In [1]: import numpy as np

In [2]: from numpy import linalg as LA

In [3]: np.set_printoptions(precision=2, suppress=True, linewidth=140)

In [4]: def rnd(a):
   ...:     return np.round(a, 2) + 0
   ...: 

In [5]: J = np.array([[2, 1, -6, -3], [-3, -3, 9, 9], [0, 0, 0, 0], [0, 0, 0, 0]])

In [6]: rnd(np.trace(LA.pinv(J) @ J))
Out[6]: np.float64(2.0)

In [7]: np.unique(J.round(6), axis=0).shape
Out[7]: (3, 4)

In [8]: np.allclose(J[:-1].T @ LA.lstsq(J[:-1].T, J[-1])[0], J[-1])
Out[8]: True

In [9]: ang = np.deg2rad(72)

In [10]: K = np.eye(6)

In [11]: K[np.ix_([2, 4], [2, 4])] = [[np.cos(ang), -np.sin(ang)], [np.sin(ang), np.cos(ang)]]

In [12]: rnd(K)
Out[12]: 
array([[ 1.  ,  0.  ,  0.  ,  0.  ,  0.  ,  0.  ],
       [ 0.  ,  1.  ,  0.  ,  0.  ,  0.  ,  0.  ],
       [ 0.  ,  0.  ,  0.31,  0.  , -0.95,  0.  ],
       [ 0.  ,  0.  ,  0.  ,  1.  ,  0.  ,  0.  ],
       [ 0.  ,  0.  ,  0.95,  0.  ,  0.31,  0.  ],
       [ 0.  ,  0.  ,  0.  ,  0.  ,  0.  ,  1.  ]])

In [13]: rng = np.random.default_rng(320)

In [14]: labels = rng.permutation(6)

In [15]: labels
Out[15]: array([4, 5, 3, 1, 2, 0])

In [16]: A2 = K[labels][:, labels]

In [17]: rnd(np.trace(A2))
Out[17]: np.float64(4.62)

In [18]: rnd(np.diag(A2))
Out[18]: array([0.31, 1.  , 1.  , 1.  , 0.31, 1.  ])

In [19]: data = np.load("x.npy")

In [20]: data
Out[20]: 
array([[ 1.03,  1.95,  2.03],
       [ 1.76, -2.33, -0.7 ],
       [-1.89, -1.17, -2.01],
       [ 0.17, -2.88,  0.83],
       [ 2.99,  0.15,  0.15],
       [ 2.08,  2.09, -0.54],
       [-1.5 ,  0.8 , -2.47],
       [ 0.39, -2.96, -0.25],
       [ 0.38,  2.41,  1.74],
       [-1.66,  0.65, -2.41],
       [ 1.56, -1.69, -1.93],
       [-2.7 , -0.02,  1.3 ],
       [-1.53, -2.52,  0.54],
       [-0.4 , -2.24,  1.96],
       [ 2.75,  1.08,  0.55],
       [-1.66, -2.39, -0.72]])

In [21]: A2 = data / np.sqrt((data ** 2).mean(axis=1, keepdims=True))

In [22]: rnd(A2[8])
Out[22]: array([0.22, 1.39, 1.01])

In [23]: LA.matrix_rank(data - data.mean(axis=1, keepdims=True))
Out[23]: np.int64(2)

In [24]: LA.matrix_rank(A2) == LA.matrix_rank(data)
Out[24]: np.True_

In [25]: Xs = data - data.mean(axis=0)

In [26]: Uu, sigma, Vh = LA.svd(Xs, full_matrices=False)

In [27]: np.abs(Vh[0]).argmax()
Out[27]: np.int64(1)

In [28]: np.abs(Uu[:, 0]).argmax()
Out[28]: np.int64(5)

In [29]: rnd((sigma ** 2).sum() ** 2 / (sigma ** 4).sum())
Out[29]: np.float64(2.72)

In [30]: feats = np.load("block7.npy")

In [31]: feats
Out[31]: 
array([[-1.,  1.,  0.,  0.],
       [ 0., -1.,  1.,  0.],
       [ 0.,  0., -1.,  1.],
       [ 0.,  0.,  0., -1.]])

In [32]: x = np.array([0, -4, 1, -3])

In [33]: rhs = feats @ x

In [34]: rhs
Out[34]: array([-4.,  5., -4.,  3.])

In [35]: rnd(LA.solve(feats, feats[:, 1]))
Out[35]: array([0., 1., 0., 0.])

In [36]: rnd(LA.solve(feats, -1 * rhs))
Out[36]: array([ 0.,  4., -1.,  3.])

In [37]: A2 = np.array([[2, 0, 0], [2, 2, 1], [0, 2, 0], [1, 2, 2]])

In [38]: A2.T @ feats.T
Out[38]: 
array([[ 0., -2.,  1., -1.],
       [ 2.,  0.,  0., -2.],
       [ 1., -1.,  2., -2.]])

In [39]: feats @ A2
Out[39]: 
array([[ 0.,  2.,  1.],
       [-2.,  0., -1.],
       [ 1.,  0.,  2.],
       [-1., -2., -2.]])

In [40]: np.einsum("ik,kj->ji", feats, A2)
Out[40]: 
array([[ 0., -2.,  1., -1.],
       [ 2.,  0.,  0., -2.],
       [ 1., -1.,  2., -2.]])

In [41]: LA.matrix_rank(feats @ A2)
Out[41]: np.int64(3)

In [42]: np.vstack([feats, A2.T]).shape
Out[42]: (7, 4)

In [43]: np.einsum("ik,kj->ij", feats, A2)
Out[43]: 
array([[ 0.,  2.,  1.],
       [-2.,  0., -1.],
       [ 1.,  0.,  2.],
       [-1., -2., -2.]])

In [44]: LA.matrix_rank(np.vstack([feats, A2.T]))
Out[44]: np.int64(4)

In [45]: np.einsum("ij,ij->i", feats, feats)
Out[45]: array([2., 2., 2., 1.])

In [46]: hat = np.triu(np.array([[4, -1, 3, 1], [-2, 3, 4, -1], [-1, -3, 2, 5], [3, 0, 3, -3]]), 1) + np.eye(4)

In [47]: A2 = hat @ feats @ LA.inv(hat)

In [48]: A2
Out[48]: 
array([[-1.,  1., -5., 29.],
       [ 0., -1.,  1., -1.],
       [ 0.,  0., -1.,  1.],
       [ 0.,  0.,  0., -1.]])

In [49]: np.poly(A2)
Out[49]: array([1., 4., 6., 4., 1.])

In [50]: LA.norm(feats, axis=1).argmax()
Out[50]: np.int64(0)

In [51]: rnd(LA.norm(feats, 2))
Out[51]: np.float64(1.88)

In [52]: rnd(LA.norm(feats, axis=1))
Out[52]: array([1.41, 1.41, 1.41, 1.  ])

In [53]: rnd(LA.norm(feats) ** 2 / LA.norm(feats, 2) ** 2)
Out[53]: np.float64(1.98)

In [54]: feats[1] @ feats[3]
Out[54]: np.float64(0.0)

In [55]: u = np.array([-1, 1, 0, 0])

In [56]: A2 = feats + np.outer(u, np.eye(4)[0])

In [57]: LA.matrix_rank(A2 - feats)
Out[57]: np.int64(1)

In [58]: A2
Out[58]: 
array([[-2.,  1.,  0.,  0.],
       [ 1., -1.,  1.,  0.],
       [ 0.,  0., -1.,  1.],
       [ 0.,  0.,  0., -1.]])

In [59]: A = np.array([[0.0, 1.0], [1.0, 0.0]])

In [60]: hat = np.triu(np.array([[-9, 3, -7, 3], [-6, -3, 6, -8], [-8, 9, -3, -5], [-8, 2, -3, 3]]), 1) + np.eye(4)

In [61]: A2 = hat @ J @ LA.inv(hat)

In [62]: A2
Out[62]: 
array([[  -7.,   13., -106., -381.],
       [  -3.,    6.,  -48., -174.],
       [   0.,    0.,    0.,    0.],
       [   0.,    0.,    0.,    0.]])

In [63]: labels = rng.permutation(2)

In [64]: labels
Out[64]: array([1, 0])

In [65]: A2 = A[labels][:, labels]

In [66]: A2
Out[66]: 
array([[0., 1.],
       [1., 0.]])

In [67]: np.allclose(A2, A)
Out[67]: True

In [68]: rnd(np.sort(np.abs(LA.eigvals(A2))))
Out[68]: array([1., 1.])

In [69]: mat = np.load("w.npy")

In [70]: mat
Out[70]: 
array([[0., 1., 1., 1., 1., 1.],
       [1., 0., 1., 1., 1., 1.],
       [1., 1., 0., 1., 1., 1.],
       [1., 1., 1., 0., 1., 1.],
       [1., 1., 1., 1., 0., 1.],
       [1., 1., 1., 1., 1., 0.]])

In [71]: ang = np.radians(120)

In [72]: Rm = np.eye(6)

In [73]: Rm[0, 0] = Rm[2, 2] = np.cos(ang)

In [74]: Rm[0, 2], Rm[2, 0] = -np.sin(ang), np.sin(ang)

In [75]: rnd(Rm)
Out[75]: 
array([[-0.5 ,  0.  , -0.87,  0.  ,  0.  ,  0.  ],
       [ 0.  ,  1.  ,  0.  ,  0.  ,  0.  ,  0.  ],
       [ 0.87,  0.  , -0.5 ,  0.  ,  0.  ,  0.  ],
       [ 0.  ,  0.  ,  0.  ,  1.  ,  0.  ,  0.  ],
       [ 0.  ,  0.  ,  0.  ,  0.  ,  1.  ,  0.  ],
       [ 0.  ,  0.  ,  0.  ,  0.  ,  0.  ,  1.  ]])

In [76]: A2 = mat @ Rm.T

In [77]: rnd(A2)
Out[77]: 
array([[-0.87,  1.  , -0.5 ,  1.  ,  1.  ,  1.  ],
       [-1.37,  0.  ,  0.37,  1.  ,  1.  ,  1.  ],
       [-0.5 ,  1.  ,  0.87,  1.  ,  1.  ,  1.  ],
       [-1.37,  1.  ,  0.37,  0.  ,  1.  ,  1.  ],
       [-1.37,  1.  ,  0.37,  1.  ,  0.  ,  1.  ],
       [-1.37,  1.  ,  0.37,  1.  ,  1.  ,  0.  ]])

In [78]: np.allclose(mat @ mat.T, A2 @ A2.T)
Out[78]: True

In [79]: rnd(LA.det(Rm)), rnd(np.trace(Rm))
Out[79]: (np.float64(1.0), np.float64(3.0))

In [80]: rnd(LA.svd(mat, compute_uv=False)), rnd(LA.svd(A2, compute_uv=False))
Out[80]: (array([5., 1., 1., 1., 1., 1.]), array([5., 1., 1., 1., 1., 1.]))

In [81]: rnd(np.abs(A2 - mat).max(axis=0))
Out[81]: array([2.37, 0.  , 1.5 , 0.  , 0.  , 0.  ])
